In [1]: import numpy as np

In [2]: np.set_printoptions(precision=3, suppress=True, linewidth=200)

In [3]: def rd(a):
   ...:     return np.round(a, 3) + 0
   ...: 

In [4]: arr = np.load("arr.npy")

In [5]: arr
Out[5]: 
array([[ 1, -1, -5],
       [ 0,  3,  0],
       [ 0,  0, -2]])

In [6]: evals, V = np.linalg.eig(arr)

In [7]: arr @ V[:, 0] - evals[0] * V[:, 0]
Out[7]: array([0., 0., 0.])

In [8]: rd(np.sort(np.linalg.eigvals(np.linalg.inv(arr))))
Out[8]: array([-0.5  ,  0.333,  1.   ])

In [9]: rd(np.sort(np.linalg.eigvals(arr @ arr)))
Out[9]: array([1., 4., 9.])

In [10]: evals
Out[10]: array([ 1.,  3., -2.])

In [11]: feats = 5 * np.eye(6) + np.eye(6, k=1)

In [12]: feats
Out[12]: 
array([[5., 1., 0., 0., 0., 0.],
       [0., 5., 1., 0., 0., 0.],
       [0., 0., 5., 1., 0., 0.],
       [0., 0., 0., 5., 1., 0.],
       [0., 0., 0., 0., 5., 1.],
       [0., 0., 0., 0., 0., 5.]])

In [13]: np.linalg.matrix_rank(feats - feats[0, 0] * np.eye(6))
Out[13]: np.int64(5)

In [14]: [int(np.linalg.matrix_rank(np.linalg.matrix_power(feats, p))) for p in range(1, 7)]
Out[14]: [6, 6, 6, 6, 6, 6]

In [15]: th = np.radians(135)

In [16]: R = np.eye(6)

In [17]: R[0, 0] = R[3, 3] = np.cos(th)

In [18]: R[0, 3], R[3, 0] = -np.sin(th), np.sin(th)

In [19]: rd(R)
Out[19]: 
array([[-0.707,  0.   ,  0.   , -0.707,  0.   ,  0.   ],
       [ 0.   ,  1.   ,  0.   ,  0.   ,  0.   ,  0.   ],
       [ 0.   ,  0.   ,  1.   ,  0.   ,  0.   ,  0.   ],
       [ 0.707,  0.   ,  0.   , -0.707,  0.   ,  0.   ],
       [ 0.   ,  0.   ,  0.   ,  0.   ,  1.   ,  0.   ],
       [ 0.   ,  0.   ,  0.   ,  0.   ,  0.   ,  1.   ]])

In [20]: other = feats @ R.T

In [21]: rd(other)
Out[21]: 
array([[-3.536,  1.   ,  0.   ,  3.536,  0.   ,  0.   ],
       [ 0.   ,  5.   ,  1.   ,  0.   ,  0.   ,  0.   ],
       [-0.707,  0.   ,  5.   , -0.707,  0.   ,  0.   ],
       [-3.536,  0.   ,  0.   , -3.536,  1.   ,  0.   ],
       [ 0.   ,  0.   ,  0.   ,  0.   ,  5.   ,  1.   ],
       [ 0.   ,  0.   ,  0.   ,  0.   ,  0.   ,  5.   ]])

In [22]: rd(np.linalg.det(R)), rd(np.trace(R))
Out[22]: (np.float64(1.0), np.float64(2.586))

In [23]: rd(np.linalg.svd(feats, compute_uv=False)), rd(np.linalg.svd(other, compute_uv=False))
Out[23]: 
(array([5.913, 5.664, 5.288, 4.847, 4.424, 4.114]),
 array([5.913, 5.664, 5.288, 4.847, 4.424, 4.114]))

In [24]: f = np.array([2, 2])

In [25]: np.convolve(feats[2], f)
Out[25]: array([ 0.,  0., 10., 12.,  2.,  0.,  0.])

In [26]: np.polyval(f, feats[2])
Out[26]: array([ 2.,  2., 12.,  4.,  2.,  2.])

In [27]: np.array([np.convolve(row, f, "same") for row in feats])
Out[27]: 
array([[10., 12.,  2.,  0.,  0.,  0.],
       [ 0., 10., 12.,  2.,  0.,  0.],
       [ 0.,  0., 10., 12.,  2.,  0.],
       [ 0.,  0.,  0., 10., 12.,  2.],
       [ 0.,  0.,  0.,  0., 10., 12.],
       [ 0.,  0.,  0.,  0.,  0., 10.]])

In [28]: other = feats / np.sqrt((feats ** 2).mean(axis=1, keepdims=True))

In [29]: rd(feats - feats.mean(axis=1, keepdims=True))
Out[29]: 
array([[ 4.   ,  0.   , -1.   , -1.   , -1.   , -1.   ],
       [-1.   ,  4.   ,  0.   , -1.   , -1.   , -1.   ],
       [-1.   , -1.   ,  4.   ,  0.   , -1.   , -1.   ],
       [-1.   , -1.   , -1.   ,  4.   ,  0.   , -1.   ],
       [-1.   , -1.   , -1.   , -1.   ,  4.   ,  0.   ],
       [-0.833, -0.833, -0.833, -0.833, -0.833,  4.167]])

In [30]: np.linalg.matrix_rank(feats - feats.mean(axis=1, keepdims=True))
Out[30]: np.int64(5)

In [31]: np.linalg.matrix_rank(other) == np.linalg.matrix_rank(feats)
Out[31]: np.True_

In [32]: E = np.load("test13.npy")

In [33]: E
Out[33]: 
array([[ 1,  1,  1,  1, -1, -1, -1, -1],
       [ 1, -1, -1,  1,  1, -1, -1,  1],
       [ 1,  1, -1, -1,  1,  1, -1, -1],
       [ 1, -1,  1, -1, -1,  1, -1,  1],
       [ 1, -1, -1,  1, -1,  1,  1, -1]])

In [34]: E[1] @ E[2]
Out[34]: np.int64(0)

In [35]: np.linalg.norm(E, axis=1).argmax()
Out[35]: np.int64(0)

In [36]: rd(np.linalg.norm(E[1] - E[2]))
Out[36]: np.float64(4.0)

In [37]: rd(np.linalg.norm(E[1], 1)), rd(np.linalg.norm(E[1], np.inf))
Out[37]: (np.float64(8.0), np.float64(1.0))

In [38]: rd(np.linalg.svd(E, compute_uv=False))
Out[38]: array([2.828, 2.828, 2.828, 2.828, 2.828])

In [39]: E.sum(axis=0)
Out[39]: array([ 5, -1, -1,  1, -1,  1, -3, -1])

In [40]: E - E[0]
Out[40]: 
array([[ 0,  0,  0,  0,  0,  0,  0,  0],
       [ 0, -2, -2,  0,  2,  0,  0,  2],
       [ 0,  0, -2, -2,  2,  2,  0,  0],
       [ 0, -2,  0, -2,  0,  2,  0,  2],
       [ 0, -2, -2,  0,  0,  2,  2,  0]])

In [41]: rd(np.linalg.norm(E))
Out[41]: np.float64(6.325)

In [42]: np.diff(E, axis=0)
Out[42]: 
array([[ 0, -2, -2,  0,  2,  0,  0,  2],
       [ 0,  2,  0, -2,  0,  2,  0, -2],
       [ 0, -2,  2,  0, -2,  0,  0,  2],
       [ 0,  0, -2,  2,  0,  0,  2, -2]])

In [43]: J = np.loadtxt("m.csv", delimiter=",")

In [44]: rd(J)
Out[44]: 
array([[ 8.142,  4.464, -2.238,  2.962],
       [ 3.034, -7.384,  6.004,  0.473],
       [-2.924, -7.727,  5.433, -1.491],
       [-8.785,  2.462, -3.087, -2.689],
       [ 3.247,  7.65 , -5.329,  1.591],
       [-8.343, -4.171,  1.988, -3.007],
       [ 7.648,  5.075, -2.769,  2.844],
       [ 9.204,  2.267, -0.429,  3.155],
       [ 8.25 ,  4.311, -2.107,  2.987],
       [ 3.499, -7.215,  5.941,  0.636],
       [ 7.473, -4.478,  4.428,  2.121],
       [ 3.299, -7.29 ,  5.97 ,  0.566],
       [-1.979, -7.892,  5.689, -1.195],
       [-9.295,  0.924, -1.995, -2.962],
       [-9.214,  1.264, -2.241, -2.912],
       [ 2.491, -7.553,  6.056,  0.284],
       [-6.304,  5.6  , -5.112, -1.662],
       [ 2.266, -7.614,  6.071,  0.207],
       [-4.468, -7.252,  4.858, -1.961],
       [ 9.413, -0.155,  1.43 ,  3.054],
       [-0.641,  7.913, -6.07 ,  0.343],
       [ 8.309,  4.223, -2.032,  3.   ],
       [-5.585,  6.13 , -5.413, -1.391],
       [ 8.943,  3.031, -1.043,  3.123],
       [ 9.297,  1.888, -0.129,  3.159],
       [ 7.065,  5.657, -3.29 ,  2.695],
       [-0.36 ,  7.941, -6.052,  0.437],
       [ 1.252, -7.829,  6.092, -0.139],
       [-2.88 , -7.737,  5.446, -1.477]])

In [45]: cen = J - J.mean(axis=0)

In [46]: Uu, sv, Vt = np.linalg.svd(cen, full_matrices=False)

In [47]: np.abs(Vt[0]).argmax()
Out[47]: np.int64(1)

In [48]: np.linalg.matrix_rank(cen)
Out[48]: np.int64(2)

In [49]: rd(sv)
Out[49]: array([39.934, 34.978,  0.   ,  0.   ])

In [50]: (np.sign(Uu[:, 0]) == np.sign(Uu[0, 0])).astype(int)
Out[50]: array([1, 0, 0, 1, 1, 0, 1, 1, 1, 0, 0, 0, 0, 0, 0, 0, 1, 0, 0, 1, 1, 1, 1, 1, 1, 1, 1, 0, 0])

In [51]: rd(Vt[0] * np.sign(Vt[0, np.abs(Vt[0]).argmax()]))
Out[51]: array([ 0.333,  0.763, -0.53 ,  0.162])

In [52]: rd((sv ** 2).sum() ** 2 / (sv ** 4).sum())
Out[52]: np.float64(1.966)

In [53]: np.searchsorted(np.cumsum(sv ** 2) / (sv ** 2).sum(), 0.9) + 1
Out[53]: np.int64(2)

In [54]: rd(cen.mean(axis=0))
Out[54]: array([0., 0., 0., 0.])

In [55]: np.abs(Uu[:, 0]).argmax()
Out[55]: np.int64(4)

In [56]: Uu, sv, Vt = np.linalg.svd(J)

In [57]: rd(sv)
Out[57]: array([39.939, 36.123,  0.   ,  0.   ])

In [58]: np.argmax(sv[:-1] / (sv[1:] + 1e-6)) + 1
Out[58]: np.int64(2)

In [59]: other = Uu[:, :2] @ np.diag(sv[:2]) @ Vt[:2]

In [60]: rd(np.abs(J - other).max())
Out[60]: np.float64(0.0)

In [61]: rd(np.linalg.norm(J - other) / np.linalg.norm(J))
Out[61]: np.float64(0.0)

In [62]: np.linalg.matrix_rank(J, rtol=0.05)
Out[62]: np.int64(2)

In [63]: rd(other)
Out[63]: 
array([[ 8.142,  4.464, -2.238,  2.962],
       [ 3.034, -7.384,  6.004,  0.473],
       [-2.924, -7.727,  5.433, -1.491],
       [-8.785,  2.462, -3.087, -2.689],
       [ 3.247,  7.65 , -5.329,  1.591],
       [-8.343, -4.171,  1.988, -3.007],
       [ 7.648,  5.075, -2.769,  2.844],
       [ 9.204,  2.267, -0.429,  3.155],
       [ 8.25 ,  4.311, -2.107,  2.987],
       [ 3.499, -7.215,  5.941,  0.636],
       [ 7.473, -4.478,  4.428,  2.121],
       [ 3.299, -7.29 ,  5.97 ,  0.566],
       [-1.979, -7.892,  5.689, -1.195],
       [-9.295,  0.924, -1.995, -2.962],
       [-9.214,  1.264, -2.241, -2.912],
       [ 2.491, -7.553,  6.056,  0.284],
       [-6.304,  5.6  , -5.112, -1.662],
       [ 2.266, -7.614,  6.071,  0.207],
       [-4.468, -7.252,  4.858, -1.961],
       [ 9.413, -0.155,  1.43 ,  3.054],
       [-0.641,  7.913, -6.07 ,  0.343],
       [ 8.309,  4.223, -2.032,  3.   ],
       [-5.585,  6.13 , -5.413, -1.391],
       [ 8.943,  3.031, -1.043,  3.123],
       [ 9.297,  1.888, -0.129,  3.159],
       [ 7.065,  5.657, -3.29 ,  2.695],
       [-0.36 ,  7.941, -6.052,  0.437],
       [ 1.252, -7.829,  6.092, -0.139],
       [-2.88 , -7.737,  5.446, -1.477]])

In [64]: rank = np.linalg.matrix_rank(J)

In [65]: rank
Out[65]: np.int64(2)

In [66]: null = np.linalg.svd(J)[2][rank:].T

In [67]: rd(null @ null.T)
Out[67]: 
array([[ 0.108, -0.047, -0.089, -0.294],
       [-0.047,  0.363,  0.475, -0.06 ],
       [-0.089,  0.475,  0.629,  0.004],
       [-0.294, -0.06 ,  0.004,  0.9  ]])

In [68]: [int(np.linalg.matrix_rank(J[:i])) for i in range(1, len(J) + 1)]
Out[68]: 
[1,
 2,
 2,
 2,
 2,
 2,
 2,
 2,
 2,
 2,
 2,
 2,
 2,
 2,
 2,
 2,
 2,
 2,
 2,
 2,
 2,
 2,
 2,
 2,
 2,
 2,
 2,
 2,
 2]

In [69]: [int(np.linalg.matrix_rank(J[:, :j + 1])) for j in range(4)]
Out[69]: [1, 2, 2, 2]

In [70]: cen = J - J.mean(axis=0)

In [71]: V = np.linalg.svd(cen)[2][:2]

In [72]: other = cen - cen @ V.T @ V

In [73]: rd(np.diag(V.T @ V))
Out[73]: array([0.892, 0.637, 0.371, 0.1  ])

In [74]: rd(np.linalg.norm(other) / np.linalg.norm(cen))
Out[74]: np.float64(0.0)

In [75]: np.linalg.norm(other, axis=1).round(6).argmax()
Out[75]: np.int64(0)

In [76]: rd(np.cov(cen @ V.T, rowvar=False))
Out[76]: 
array([[56.956,  0.   ],
       [ 0.   , 43.695]])

In [77]: rd((cen @ V.T).std(axis=0))
Out[77]: array([7.416, 6.495])

In [78]: W0 = np.cumsum(np.array([[3, 0, -2],
    ...:     [-3, -2, -2],
    ...:     [-3, 2, -3],
    ...:     [0, -1, -3],
    ...:     [1, 2, -3],
    ...:     [-3, -3, 2],
    ...:     [-3, 3, 0],
    ...:     [3, 2, 2],
    ...:     [2, -3, 2],
    ...:     [-1, -1, -2],
    ...:     [-1, -3, 3],
    ...:     [0, 0, 2],
    ...:     [0, 0, -2],
    ...:     [-1, -1, -1],
    ...:     [2, -2, 3]]), axis=0)

In [79]: W0
Out[79]: 
array([[  3,   0,  -2],
       [  0,  -2,  -4],
       [ -3,   0,  -7],
       [ -3,  -1, -10],
       [ -2,   1, -13],
       [ -5,  -2, -11],
       [ -8,   1, -11],
       [ -5,   3,  -9],
       [ -3,   0,  -7],
       [ -4,  -1,  -9],
       [ -5,  -4,  -6],
       [ -5,  -4,  -4],
       [ -5,  -4,  -6],
       [ -6,  -5,  -7],
       [ -4,  -7,  -4]])

In [80]: cen = (W0 - W0.mean(axis=0)) / W0.std(axis=0)

In [81]: np.argwhere(np.abs(cen) > 2)
Out[81]: 
array([[ 0,  0],
       [14,  1]])

In [82]: coef = np.linalg.lstsq(np.delete(cen, 2, axis=1), cen[:, 2])[0]

In [83]: np.abs(coef).argmax()
Out[83]: np.int64(1)

In [84]: W = np.array([[3, 3, 0, 2, 2],
    ...:     [0, 0, 0, 3, 1],
    ...:     [3, 3, 3, 1, 3],
    ...:     [0, 1, 2, 3, 3],
    ...:     [3, 0, 1, 0, 2],
    ...:     [2, 3, 2, 0, 3],
    ...:     [1, 0, 0, 1, 0],
    ...:     [3, 3, 0, 3, 2]])

In [85]: coef = np.array([2, 0, 1, 0, 0])

In [86]: hid = np.maximum(E @ W + coef, 0)

In [87]: hid
Out[87]: 
array([[ 0,  1,  3,  5,  2],
       [ 5,  1,  0,  3,  2],
       [ 3,  0,  0,  0,  0],
       [ 9, 11,  3,  0,  4],
       [ 0,  1,  1,  0,  0]])

In [88]: W2 = np.array([[1, 3], [1, 0], [1, 1], [0, 3], [0, 2]])

In [89]: W @ W2
Out[89]: 
array([[ 6, 19],
       [ 0, 11],
       [ 9, 21],
       [ 3, 17],
       [ 4, 14],
       [ 7, 14],
       [ 1,  6],
       [ 6, 22]])
